% ipython --no-banner

In [1]: import numpy as np

In [2]: import numpy.linalg as la

In [3]: np.set_printoptions(precision=2, suppress=True, linewidth=160, legacy="1.25")

In [4]: K = np.array([[4, 4, 4, 4, 4, 4, 4],
   ...:     [4, 8, 8, 8, 8, 8, 8],
   ...:     [4, 8, 12, 12, 12, 12, 12],
   ...:     [4, 8, 12, 16, 16, 16, 16],
   ...:     [4, 8, 12, 16, 20, 20, 20],
   ...:     [4, 8, 12, 16, 20, 24, 24],
   ...:     [4, 8, 12, 16, 20, 24, 28]])

In [5]: out = K / np.sqrt((K ** 2).mean(axis=1, keepdims=True))

In [6]: print(out[6])
[0.22 0.45 0.67 0.89 1.12 1.34 1.57]

In [7]: la.norm(out, axis=1)
Out[7]: array([2.65, 2.65, 2.65, 2.65, 2.65, 2.65, 2.65])

In [8]: K - K.mean(axis=1, keepdims=True)
Out[8]: 
array([[  0.  ,   0.  ,   0.  ,   0.  ,   0.  ,   0.  ,   0.  ],
       [ -3.43,   0.57,   0.57,   0.57,   0.57,   0.57,   0.57],
       [ -6.29,  -2.29,   1.71,   1.71,   1.71,   1.71,   1.71],
       [ -8.57,  -4.57,  -0.57,   3.43,   3.43,   3.43,   3.43],
       [-10.29,  -6.29,  -2.29,   1.71,   5.71,   5.71,   5.71],
       [-11.43,  -7.43,  -3.43,   0.57,   4.57,   8.57,   8.57],
       [-12.  ,  -8.  ,  -4.  ,   0.  ,   4.  ,   8.  ,  12.  ]])

In [9]: data = np.load("sample10.npy")

In [10]: data
Out[10]: 
array([[ 0.8 ,  0.07, -0.07,  0.34, -0.07, -0.34, -0.34, -0.07],
       [ 0.07,  0.98,  0.02, -0.11,  0.02,  0.11,  0.11,  0.02],
       [-0.07,  0.02,  0.98,  0.11, -0.02, -0.11, -0.11, -0.02],
       [ 0.34, -0.11,  0.11,  0.43,  0.11,  0.57,  0.57,  0.11],
       [-0.07,  0.02, -0.02,  0.11,  0.98, -0.11, -0.11, -0.02],
       [-0.34,  0.11, -0.11,  0.57, -0.11,  0.43, -0.57, -0.11],
       [-0.34,  0.11, -0.11,  0.57, -0.11, -0.57,  0.43, -0.11],
       [-0.07,  0.02, -0.02,  0.11, -0.02, -0.11, -0.11,  0.98]])

In [11]: w, evecs = la.eigh(data)

In [12]: x = np.array([-5, 8, 1, -8, 9, -2, -9, 2])

In [13]: np.round(evecs * np.abs(w) @ evecs.T, 2) + 0
Out[13]: 
array([[1., 0., 0., 0., 0., 0., 0., 0.],
       [0., 1., 0., 0., 0., 0., 0., 0.],
       [0., 0., 1., 0., 0., 0., 0., 0.],
       [0., 0., 0., 1., 0., 0., 0., 0.],
       [0., 0., 0., 0., 1., 0., 0., 0.],
       [0., 0., 0., 0., 0., 1., 0., 0.],
       [0., 0., 0., 0., 0., 0., 1., 0.],
       [0., 0., 0., 0., 0., 0., 0., 1.]])

In [14]: la.eigvalsh(data[1:, 1:])
Out[14]: array([-0.8,  1. ,  1. ,  1. ,  1. ,  1. ,  1. ])

In [15]: np.round(x @ data @ x, 2)
Out[15]: 308.64
